>>> import numpy as np
>>> from numpy import linalg as LA
>>> np.set_printoptions(suppress=True, linewidth=100)
>>> arr = np.loadtxt("out10.csv", delimiter=",")
>>> arr.round(3)
array([[-0.058,  0.415,  0.676,  0.196,  0.229,  0.413],
       [ 0.578, -0.589,  0.431,  0.174, -0.106, -0.029],
       [-0.26 , -0.522, -0.035, -0.001,  0.176, -0.11 ],
       [-0.231, -0.098, -0.245, -0.038,  0.43 ,  0.145],
       [-0.058, -0.036, -0.342,  0.578, -0.534,  0.471],
       [ 0.26 ,  0.386, -0.029, -0.206, -0.403, -0.42 ],
       [-0.26 , -0.206,  0.199, -0.682, -0.44 ,  0.429],
       [-0.635, -0.078,  0.371,  0.297, -0.282, -0.462]])
>>> q, evecs = LA.qr(arr[:, :4])[0], LA.qr(arr[:, 4:])[0]
>>> sigma = LA.svd(q.T @ evecs, compute_uv=False)
>>> (sigma > 0.9).sum()
np.int64(0)
>>> np.round(LA.norm(q @ q.T - evecs @ evecs.T, 2), 3)
np.float64(1.0)
>>> vec = np.array([0, 0, -1, 1, 1, -2])
>>> target = arr @ vec
>>> np.round(LA.solve(arr.T @ arr, arr.T @ target), 3) + 0
array([ 0.,  0., -1.,  1.,  1., -2.])
>>> target.round(3)
array([-1.077, -0.305,  0.43 ,  0.347, -0.556,  0.261, -2.178,  0.567])
>>> rng = np.random.default_rng(9782)
>>> target = target + 0.02 * rng.normal(size=8)
>>> target.round(3)
array([-1.065, -0.305,  0.419,  0.361, -0.576,  0.271, -2.192,  0.583])
>>> coef, *_ = LA.lstsq(arr, target)
>>> np.round(arr.T @ (target - arr @ coef), 3) + 0
array([0., 0., 0., 0., 0., 0.])
>>> M2 = np.array([[0.3], [0.0], [0.4]])
>>> basis = np.array([[-1.4, -0.1, -0.7]])
>>> m1 = M2 @ basis
>>> m1.round(3)
array([[-0.42, -0.03, -0.21],
       [ 0.  ,  0.  ,  0.  ],
       [-0.56, -0.04, -0.28]])
>>> def softmax(z):
...     e = np.exp(z - z.max(axis=-1, keepdims=True))
...     return e / e.sum(axis=-1, keepdims=True)
... 
>>> np.round(softmax(m1[2] + 4), 3)
array([0.25, 0.42, 0.33])
>>> np.round(softmax(10 * m1[2]), 3)
array([0.005, 0.912, 0.083])
>>> S = m1 @ m1.T / np.sqrt(3)
>>> np.round(softmax(S + np.triu(np.full(S.shape, -np.inf), 1)), 3)
array([[1.   , 0.   , 0.   ],
       [0.5  , 0.5  , 0.   ],
       [0.345, 0.291, 0.365]])
>>> softmax(S).round(6).argmax(axis=1)
array([2, 0, 2])
>>> U, sigma, vt = LA.svd(m1)
>>> evecs = vt[:(sigma > 1e-8).sum()]
>>> vec = m1[1] + -3 * m1[2] + rng.integers(2) * np.eye(3)[0]
>>> vec.round(3)
array([2.68, 0.12, 0.84])
>>> np.round(LA.norm(vec - evecs.T @ evecs @ vec), 3)
np.float64(0.451)
>>> np.round(evecs.T @ evecs, 3)
array([[0.797, 0.057, 0.398],
       [0.057, 0.004, 0.028],
       [0.398, 0.028, 0.199]])
>>> U, sigma, vt = LA.svd(m1)
>>> sigma.round(3) + 0
array([0.784, 0.   , 0.   ])
>>> M2 = U[:, :1] @ np.diag(sigma[:1]) @ vt[:1]
>>> M2.round(3)
array([[-0.42, -0.03, -0.21],
       [ 0.  ,  0.  ,  0.  ],
       [-0.56, -0.04, -0.28]])
>>> round(np.abs(m1 - M2).max(), 3)
np.float64(0.0)
>>> LA.matrix_rank(m1, rtol=0.05)
np.int64(1)
>>> round(float(LA.norm(m1 - M2, 2)), 3), round(float(sigma[1]), 3)
(0.0, 0.0)
>>> np.round(np.poly(m1), 3) + 0
array([1. , 0.7, 0. , 0. ])
>>> np.round(np.einsum("ij,ji->", m1, m1), 3)
np.float64(0.49)
>>> np.round(LA.det(m1.T), 3)
np.float64(0.0)
>>> np.round(np.kron(np.eye(2, dtype=int), m1), 3)
array([[-0.42, -0.03, -0.21, -0.  , -0.  , -0.  ],
       [ 0.  ,  0.  ,  0.  ,  0.  ,  0.  ,  0.  ],
       [-0.56, -0.04, -0.28, -0.  , -0.  , -0.  ],
       [-0.  , -0.  , -0.  , -0.42, -0.03, -0.21],
       [ 0.  ,  0.  ,  0.  ,  0.  ,  0.  ,  0.  ],
       [-0.  , -0.  , -0.  , -0.56, -0.04, -0.28]])
>>> round(float(LA.det(m1[::-1])), 3)
0.0
>>> np.einsum("ii->", m1)
np.float64(-0.7)
>>> np.round(LA.eigvals(m1).sum().real, 3)
np.float64(-0.7)
>>> M = np.load("layer19.npy")
>>> M
array([[ 5,  1,  0,  5,  0,  3, -2,  5,  4, -4],
       [ 0,  2,  1,  2, -5, -3,  1, -5, -3,  1],
       [-2,  4, -1,  0, -3, -2,  5, -5,  1, -4],
       [ 5, -4, -4, -2,  5,  0,  4,  4, -3, -5],
       [ 5,  0,  3, -5,  0, -3,  4, -1,  4,  0],
       [ 1, -4, -4, -5,  3, -4,  5, -2,  5, -3],
       [ 5, -1, -1,  3,  5,  6, -3, 10,  7, -5]])
>>> rk = LA.matrix_rank(M)
>>> rk
np.int64(6)
>>> N = LA.svd(M)[2][rk:].T
>>> [int(LA.matrix_rank(np.delete(M, i, axis=0))) for i in range(7)]
[6, 6, 5, 5, 5, 5, 6]
>>> LA.matrix_rank(M.T @ M), LA.matrix_rank(M @ M.T)
(np.int64(6), np.int64(6))
>>> [int(LA.matrix_rank(M[:, :j + 1])) for j in range(10)]
[1, 2, 3, 4, 5, 6, 6, 6, 6, 6]
>>> gram = M.T @ M
>>> gram
array([[105, -32, -12,   0,  59,  30,  10,  98,  63, -65],
       [-32,  54,  31,  34, -59,  -1, -13, -43, -13,  19],
       [-12,  31,  44,  12, -39,   0, -25, -21,  -7,  42],
       [  0,  34,  12,  92, -20,  62, -70,  52,  -4,  -8],
       [ 59, -59, -39, -20,  93,  39,   0, 104,  47, -52],
       [ 30,  -1,   0,  62,  39,  83, -69, 111,  29, -25],
       [ 10, -13, -25, -70,   0, -69,  96, -68,   2, -31],
       [ 98, -43, -21,  52, 104, 111, -68, 196,  74, -69],
       [ 63, -13,  -7,  -4,  47,  29,   2,  74, 125, -58],
       [-65,  19,  42,  -8, -52, -25, -31, -69, -58,  92]])
>>> np.round(LA.eigvalsh(gram)[::-1], 3) + 0
array([481.951, 257.928, 105.146,  73.273,  47.826,  13.876,   0.   ,   0.   ,   0.   ,   0.   ])
>>> np.trace(gram), (M ** 2).sum()
(np.int64(980), np.int64(980))
>>> (M @ M.T).shape
(7, 7)
>>> np.round(LA.svd(M, compute_uv=False) ** 2, 3) + 0
array([481.951, 257.928, 105.146,  73.273,  47.826,  13.876,   0.   ])
>>> np.allclose(gram, gram.T)
True
>>> ang = np.radians(90)
>>> r_ = np.eye(10)
>>> r_[7, 7] = r_[4, 4] = np.cos(ang)
>>> r_[7, 4], r_[4, 7] = -np.sin(ang), np.sin(ang)
>>> r_.round(3) + 0
array([[ 1.,  0.,  0.,  0.,  0.,  0.,  0.,  0.,  0.,  0.],
       [ 0.,  1.,  0.,  0.,  0.,  0.,  0.,  0.,  0.,  0.],
       [ 0.,  0.,  1.,  0.,  0.,  0.,  0.,  0.,  0.,  0.],
       [ 0.,  0.,  0.,  1.,  0.,  0.,  0.,  0.,  0.,  0.],
       [ 0.,  0.,  0.,  0.,  0.,  0.,  0.,  1.,  0.,  0.],
       [ 0.,  0.,  0.,  0.,  0.,  1.,  0.,  0.,  0.,  0.],
       [ 0.,  0.,  0.,  0.,  0.,  0.,  1.,  0.,  0.,  0.],
       [ 0.,  0.,  0.,  0., -1.,  0.,  0.,  0.,  0.,  0.],
       [ 0.,  0.,  0.,  0.,  0.,  0.,  0.,  0.,  1.,  0.],
       [ 0.,  0.,  0.,  0.,  0.,  0.,  0.,  0.,  0.,  1.]])
>>> M2 = gram @ r_.T
>>> np.abs(M2 - gram).max(axis=0)
array([  0.,   0.,   0.,   0.,  92.,   0.,   0., 300.,   0.,   0.])
>>> round(LA.det(r_), 3), np.trace(r_)
(np.float64(1.0), np.float64(8.0))
>>> np.allclose(gram @ gram.T, M2 @ M2.T)
True
>>> M2 = M[0, 0] * M[1:] - np.outer(M[1:, 0], M[0])
>>> M2
array([[  0,  10,   5,  10, -25, -15,   5, -25, -15,   5],
       [  0,  22,  -5,  10, -15,  -4,  21, -15,  13, -28],
       [  0, -25, -20, -35,  25, -15,  30,  -5, -35,  -5],
       [  0,  -5,  15, -50,   0, -30,  30, -30,   0,  20],
       [  0, -21, -20, -30,  15, -23,  27, -15,  21, -11],
       [  0, -10,  -5, -10,  25,  15,  -5,  25,  15,  -5]])
>>> LA.matrix_rank(M2), LA.matrix_rank(M)
(np.int64(5), np.int64(6))
>>> M[:, 0] / M[0, 0]
array([ 1. ,  0. , -0.4,  1. ,  1. ,  0.2,  1. ])
>>> vec = np.array([2, 0, 3, 0, 0, 0, 0, 3, 0, 3])
>>> M @ np.eye(10)[4]
array([ 0., -5., -3.,  5.,  0.,  3.,  5.])
>>> (M @ vec).argmax()
np.int64(6)
>>> mat = np.load("arr.npy")
>>> mat
array([[-1,  0,  1,  2],
       [ 3,  4,  5,  6],
       [ 7,  8,  9, 10],
       [11, 12, 13, 14],
       [15, 16, 17, 18],
       [19, 20, 21, 22],
       [23, 24, 25, 26],
       [27, 28, 29, 30],
       [31, 32, 33, 34]])
>>> np.round(softmax(mat[7] + 5), 3)
array([0.032, 0.087, 0.237, 0.644])
>>> softmax(mat).sum(axis=1)
array([1., 1., 1., 1., 1., 1., 1., 1., 1.])
>>> np.round(softmax(mat[7]), 3)
array([0.032, 0.087, 0.237, 0.644])
>>> S = mat @ mat.T / np.sqrt(4)
>>> np.round(softmax(S + np.triu(np.full(S.shape, -np.inf), 1)), 3) + 0
array([[1., 0., 0., 0., 0., 0., 0., 0., 0.],
       [0., 1., 0., 0., 0., 0., 0., 0., 0.],
       [0., 0., 1., 0., 0., 0., 0., 0., 0.],
       [0., 0., 0., 1., 0., 0., 0., 0., 0.],
       [0., 0., 0., 0., 1., 0., 0., 0., 0.],
       [0., 0., 0., 0., 0., 1., 0., 0., 0.],
       [0., 0., 0., 0., 0., 0., 1., 0., 0.],
       [0., 0., 0., 0., 0., 0., 0., 1., 0.],
       [0., 0., 0., 0., 0., 0., 0., 0., 1.]])
>>> vec = np.array([1, 3, 3, 2])
>>> a = np.maximum(mat @ vec, 0)
>>> np.flatnonzero(a > 1e-9)
array([0, 1, 2, 3, 4, 5, 6, 7, 8])
>>> a
array([  6,  42,  78, 114, 150, 186, 222, 258, 294])
>>> np.allclose(mat[:-1].T @ LA.lstsq(mat[:-1].T, mat[-1])[0], mat[-1])
True
>>> np.round(mat @ LA.pinv(mat) @ mat, 3) + 0
array([[-1.,  0.,  1.,  2.],
       [ 3.,  4.,  5.,  6.],
       [ 7.,  8.,  9., 10.],
       [11., 12., 13., 14.],
       [15., 16., 17., 18.],
       [19., 20., 21., 22.],
       [23., 24., 25., 26.],
       [27., 28., 29., 30.],
       [31., 32., 33., 34.]])
>>> round(float(np.trace(LA.pinv(mat) @ mat)), 3)
2.0
